$ python3 -q
>>> import numpy as np
>>> import numpy.linalg as la
>>> np.set_printoptions(suppress=True, linewidth=200)
>>> M = np.array([[-7, 4, 0, 0, -5, 0],
...     [-8, -9, 0, 0, -9, 0],
...     [0, 0, 3, 4, 0, -4],
...     [0, 0, 9, 2, 0, 1],
...     [1, 8, 0, 0, -2, 0],
...     [0, 0, -6, -4, 0, 9]])
>>> print(np.round(np.sort(la.eigvals(M).real), 3))
[-7.588 -7.588 -3.415 -2.823  4.087 13.328]
>>> w1 = np.array([[9, -3, 1, 6, -4, 9],
...     [-3, -4, -9, 6, -6, 8],
...     [-9, -9, 1, 2, 5, -8],
...     [-6, -2, -6, -6, 3, 2],
...     [4, -5, -1, -4, 6, 4],
...     [7, -3, -7, -2, 7, -7]])
>>> c = np.array([1, 3, 1, -3, 2, 3])
>>> hid = np.maximum(M @ w1 + c, 0)
>>> print(hid)
[[  0  33   0   0   0   0]
 [  0 108  83   0  34   0]
 [  0   0   8   0   1  15]
 [  0   0   0   1  60   0]
 [  0   0   0  59   0  68]
 [142  38   0   0  23   0]]
>>> print(la.matrix_rank(hid))
6
>>> C = np.array([[-3, -3, -1],
...     [2, 4, 0],
...     [-3, -2, 8],
...     [0, 1, -7],
...     [2, 5, 6],
...     [3, -4, -5]])
>>> print(w1 @ C)
[[ -17  -91 -112]
 [  40  -45 -187]
 [  -8   48   73]
 [  44   23    8]
 [   5  -20   32]
 [ -13   42   28]]
>>> print((hid @ C).round(6).argmax(axis=1))
[1 2 0 2 0 2]
>>> print(hid @ C)
[[  66  132    0]
 [  35  436  868]
 [  23  -71   -5]
 [ 120  301  353]
 [ 204 -213 -753]
 [-304 -159   -4]]
>>> f = np.array([1, 0, 0, -1, 0, -1])
>>> out = M + np.outer(f, np.eye(6)[3])
>>> print(out)
[[-7.  4.  0.  1. -5.  0.]
 [-8. -9.  0.  0. -9.  0.]
 [ 0.  0.  3.  4.  0. -4.]
 [ 0.  0.  9.  1.  0.  1.]
 [ 1.  8.  0.  0. -2.  0.]
 [ 0.  0. -6. -5.  0.  9.]]
>>> print(la.matrix_rank(out - M))
1
>>> print(la.matrix_rank(la.inv(out) - la.inv(M), tol=1e-8))
1
>>> rng = np.random.default_rng(656)
>>> labels = rng.permutation(6)
>>> print(labels)
[5 2 0 3 1 4]
>>> out = M[labels][:, labels]
>>> print(round(float(la.det(out)), 3), np.round(la.det(M[labels]), 3))
84630.0 84630.0
>>> print(np.allclose(out, M))
False
